In [1]: import numpy as np

In [2]: np.set_printoptions(suppress=True, linewidth=120)

In [3]: def tidy(a):
   ...:     return np.round(a, 2) + 0
   ...: 

In [4]: mat = np.loadtxt("a.csv", delimiter=",")

In [5]: print(mat)
[[-1. -2.]
 [-2. -2.]]

In [6]: rng = np.random.default_rng(59554)

In [7]: labels = rng.permutation(2)

In [8]: print(labels)
[0 1]

In [9]: Y = mat[labels][:, labels]

In [10]: print(np.diag(Y))
[-1. -2.]

In [11]: print(tidy(np.linalg.det(Y)), tidy(np.linalg.det(mat[labels])))
-2.0 -2.0

In [12]: Y = mat[0, 0] * mat[1:] - np.outer(mat[1:, 0], mat[0])

In [13]: print(Y)
[[ 0. -2.]]

In [14]: print(np.flatnonzero(~Y.round(6).any(axis=1)))
[]

In [15]: ang = np.radians(30)

In [16]: r_ = np.eye(2)

In [17]: r_[1, 1] = r_[0, 0] = np.cos(ang)

In [18]: r_[1, 0], r_[0, 1] = -np.sin(ang), np.sin(ang)

In [19]: print(tidy(r_))
[[ 0.87  0.5 ]
 [-0.5   0.87]]

In [20]: Y = mat @ r_.T

In [21]: print(tidy(Y))
[[-1.87 -1.23]
 [-2.73 -0.73]]

In [22]: q, V = np.linalg.qr(mat[:, :1])[0], np.linalg.qr(mat[:, 1:])[0]

In [23]: sig = np.linalg.svd(q.T @ V, compute_uv=False)

In [24]: print(tidy(np.degrees(np.arccos(sig.clip(0, 1)))))
[18.43]

In [25]: print(tidy(np.linalg.norm(q @ q.T - V @ V.T, 2)))
0.32

In [26]: print(tidy(sig))
[0.95]

In [27]: f = np.array([2, -3])

In [28]: Y = mat + np.outer(f, np.eye(2)[0])

In [29]: print(np.linalg.matrix_rank(Y - mat))
1
